>>> import numpy as np
>>> np.set_printoptions(precision=2, suppress=True, linewidth=160, legacy="1.25")
>>> W0 = np.array([[0, 0, 0, 1, 0, 0],
...     [0, 0, 1, 0, 0, 0],
...     [1, 0, 0, 0, 0, 0],
...     [0, 0, 0, 0, 1, 0],
...     [0, 1, 0, 0, 0, 0],
...     [0, 0, 0, 0, 0, 1]])
>>> np.sort(np.linalg.eigvals(W0).real)
array([-0.81, -0.81,  0.31,  0.31,  1.  ,  1.  ])
>>> Q, V = np.linalg.qr(W0[:, :1])[0], np.linalg.qr(W0[:, 1:])[0]
>>> s = np.linalg.svd(Q.T @ V, compute_uv=False)
>>> np.degrees(np.arccos(s.clip(0, 1)))
array([90.])
>>> s
array([0.])
>>> np.sort(np.abs(np.linalg.eigvals(W0)))[::-1]
array([1., 1., 1., 1., 1., 1.])
>>> pr = np.eye(6)[1]
>>> for _ in range(3):
...     pr = pr @ W0
...     print(pr.round(2))
... 
[0. 0. 1. 0. 0. 0.]
[1. 0. 0. 0. 0. 0.]
[0. 0. 0. 1. 0. 0.]
>>> rng = np.random.default_rng(129)
>>> labels = rng.permutation(6)
>>> labels
array([1, 3, 4, 5, 0, 2])
>>> Y = W0[labels][:, labels]
>>> round(float(np.linalg.det(Y)), 2), round(float(np.linalg.det(W0[labels])), 2)
(1.0, -1.0)
>>> np.allclose(Y, W0)
False
>>> np.trace(Y)
1
>>> x = np.array([-3, -1, 1, -3, -2, -3])
>>> [p for p in range(1, 25) if np.allclose(np.linalg.matrix_power(W0, p), np.eye(6))]
[5, 10, 15, 20]
>>> round(float(np.linalg.det(W0)), 2)
1.0
>>> 6 - np.linalg.matrix_rank(W0 - np.eye(6), tol=1e-8)
2
>>> W0.T @ (W0 @ x)
array([-3, -1,  1, -3, -2, -3])
>>> m1 = np.load("w.npy")
>>> m1
array([[ 0,  0,  2,  0,  0],
       [ 0,  0,  0,  0,  3],
       [ 0,  0,  0,  0,  0],
       [-3,  0,  0,  0,  0],
       [ 0,  0,  0,  1,  0]])
>>> Y = np.array([[2, 2], [2, 3]])
>>> W2 = np.kron(Y, m1)
>>> W2
array([[ 0,  0,  4,  0,  0,  0,  0,  4,  0,  0],
       [ 0,  0,  0,  0,  6,  0,  0,  0,  0,  6],
       [ 0,  0,  0,  0,  0,  0,  0,  0,  0,  0],
       [-6,  0,  0,  0,  0, -6,  0,  0,  0,  0],
       [ 0,  0,  0,  2,  0,  0,  0,  0,  2,  0],
       [ 0,  0,  4,  0,  0,  0,  0,  6,  0,  0],
       [ 0,  0,  0,  0,  6,  0,  0,  0,  0,  9],
       [ 0,  0,  0,  0,  0,  0,  0,  0,  0,  0],
       [-6,  0,  0,  0,  0, -9,  0,  0,  0,  0],
       [ 0,  0,  0,  2,  0,  0,  0,  0,  3,  0]])
>>> np.round(np.linalg.norm(W2, 2), 2), round(float(np.linalg.norm(Y, 2) * np.linalg.norm(m1, 2)), 2)
(13.68, 13.68)
>>> np.unique(m1.round(6), axis=0).shape
(5, 5)
>>> m1 @ np.linalg.pinv(m1) @ m1
array([[ 0.,  0.,  2.,  0.,  0.],
       [ 0.,  0.,  0.,  0.,  3.],
       [ 0.,  0.,  0.,  0.,  0.],
       [-3.,  0.,  0.,  0.,  0.],
       [ 0.,  0.,  0.,  1.,  0.]])
>>> gram = m1.T @ m1
>>> gram
array([[9, 0, 0, 0, 0],
       [0, 0, 0, 0, 0],
       [0, 0, 4, 0, 0],
       [0, 0, 0, 1, 0],
       [0, 0, 0, 0, 9]])
>>> np.linalg.matrix_rank(gram)
4
>>> np.linalg.svd(m1, compute_uv=False) ** 2
array([9., 9., 4., 1., 0.])
>>> np.allclose(gram, gram.T)
True
>>> np.diag(gram)
array([9, 0, 4, 1, 9])
>>> np.prod(np.diag(gram)), round(float(np.linalg.det(gram)), 2)
(0, 0.0)
>>> try:
...     np.linalg.inv(gram)
... except np.linalg.LinAlgError as e:
...     print(repr(e))
... 
LinAlgError('Singular matrix')
>>> np.sort(np.linalg.eigvals(gram))
array([0., 1., 4., 9., 9.])
>>> np.linalg.matrix_rank(gram - gram[0, 0] * np.eye(5))
3
>>> [int(np.linalg.matrix_rank(np.linalg.matrix_power(gram, p))) for p in range(1, 6)]
[4, 4, 4, 4, 4]
>>> gram @ gram
array([[81,  0,  0,  0,  0],
       [ 0,  0,  0,  0,  0],
       [ 0,  0, 16,  0,  0],
       [ 0,  0,  0,  1,  0],
       [ 0,  0,  0,  0, 81]])
>>> A = np.load("out9.npy")
>>> A.round(2) + 0
array([[-1.43,  0.44, -0.11, -0.42,  0.73,  1.22,  0.83,  0.53,  0.37, -1.85],
       [-0.07,  0.82, -1.07,  0.01,  1.61, -0.48, -0.02,  0.68, -1.66,  1.06],
       [ 1.11,  0.07, -0.46,  0.34,  0.24, -1.23, -0.68, -0.08, -1.15,  2.03],
       [ 1.21, -0.92,  0.83,  0.33, -1.71, -0.66, -0.66, -0.9 ,  0.85,  0.77],
       [ 1.43, -0.69,  0.44,  0.41, -1.22, -1.06, -0.82, -0.74,  0.15,  1.5 ],
       [-1.39,  0.78, -0.58, -0.39,  1.41,  0.95,  0.78,  0.81, -0.39, -1.29],
       [ 1.4 , -0.36,  0.01,  0.41, -0.58, -1.25, -0.82, -0.46, -0.51,  1.92],
       [ 1.4 , -0.77,  0.56,  0.39, -1.38, -0.97, -0.79, -0.8 ,  0.35,  1.33],
       [ 0.24,  0.68, -0.99,  0.1 ,  1.37, -0.73, -0.2 ,  0.53, -1.66,  1.41],
       [-1.35,  0.82, -0.65, -0.38,  1.5 ,  0.88,  0.76,  0.84, -0.51, -1.17],
       [-1.35,  0.83, -0.66, -0.38,  1.52,  0.87,  0.75,  0.84, -0.54, -1.14],
       [-1.01, -0.16,  0.55, -0.31, -0.41,  1.19,  0.63, -0.01,  1.26, -2.  ],
       [ 0.06,  0.76, -1.04,  0.05,  1.52, -0.59, -0.1 ,  0.62, -1.67,  1.21],
       [-1.44,  0.48, -0.16, -0.42,  0.81,  1.21,  0.84,  0.56,  0.3 , -1.81],
       [ 0.54, -0.95,  1.09,  0.13, -1.83,  0.08, -0.25, -0.84,  1.52, -0.44],
       [-0.19, -0.7 ,  1.  , -0.09, -1.41,  0.69,  0.17, -0.56,  1.67, -1.36],
       [ 0.43, -0.93,  1.09,  0.09, -1.79,  0.18, -0.19, -0.81,  1.57, -0.59],
       [ 0.13,  0.73, -1.02,  0.07,  1.47, -0.64, -0.14,  0.59, -1.67,  1.29],
       [-1.12, -0.05,  0.44, -0.34, -0.21,  1.23,  0.69,  0.09,  1.13, -2.03],
       [-0.79,  0.98, -1.04, -0.2 ,  1.86,  0.17,  0.4 ,  0.9 , -1.36,  0.05],
       [-1.45,  0.62, -0.34, -0.42,  1.08,  1.12,  0.83,  0.68,  0.02, -1.63],
       [ 1.04,  0.14, -0.53,  0.32,  0.37, -1.2 , -0.64, -0.01, -1.23,  2.01],
       [ 0.62,  0.46, -0.83,  0.21,  0.98, -0.98, -0.41,  0.31, -1.55,  1.76],
       [ 0.92, -0.98,  1.  ,  0.24, -1.85, -0.31, -0.48, -0.91,  1.23,  0.19],
       [-1.44,  0.65, -0.39, -0.41,  1.15,  1.09,  0.83,  0.71, -0.07, -1.57],
       [ 0.17,  0.71, -1.01,  0.08,  1.43, -0.67, -0.16,  0.57, -1.67,  1.34],
       [ 1.3 , -0.17, -0.2 ,  0.39, -0.22, -1.27, -0.78, -0.3 , -0.82,  2.02],
       [-0.93,  0.98, -0.99, -0.24,  1.85,  0.32,  0.49,  0.92, -1.22, -0.2 ],
       [-1.37,  0.29,  0.07, -0.4 ,  0.44,  1.26,  0.81,  0.4 ,  0.63, -1.97],
       [-1.43,  0.45, -0.12, -0.42,  0.74,  1.22,  0.83,  0.53,  0.36, -1.85],
       [ 1.39, -0.77,  0.57,  0.39, -1.4 , -0.96, -0.79, -0.8 ,  0.37,  1.31],
       [ 1.44, -0.49,  0.17,  0.42, -0.82, -1.2 , -0.84, -0.57, -0.28,  1.81],
       [ 0.12, -0.84,  1.07,  0.  , -1.64,  0.44, -0.01, -0.7 ,  1.66, -1.  ],
       [ 1.44, -0.49,  0.17,  0.42, -0.83, -1.2 , -0.84, -0.57, -0.28,  1.8 ],
       [-0.31,  0.9 , -1.09, -0.06,  1.74, -0.28,  0.12,  0.77, -1.61,  0.76]])
>>> Xc = A - A.mean(axis=0)
>>> U, s, vt = np.linalg.svd(Xc, full_matrices=False)
>>> s.round(2) + 0
array([13.26, 11.63,  0.  ,  0.  ,  0.  ,  0.  ,  0.  ,  0.  ,  0.  ,  0.  ])
>>> np.searchsorted(np.cumsum(s ** 2) / (s ** 2).sum(), 0.9) + 1
2
>>> np.linalg.matrix_rank(Xc)
2
>>> np.abs(U[:, 0]).argmax()
33
>>> np.round(Xc.mean(axis=0), 2) + 0
array([0., 0., 0., 0., 0., 0., 0., 0., 0., 0.])
>>> vt[0] * np.sign(vt[0, np.abs(vt[0]).argmax()])
array([ 0.48, -0.19,  0.1 ,  0.14, -0.34, -0.38, -0.28, -0.22, -0.03,  0.56])
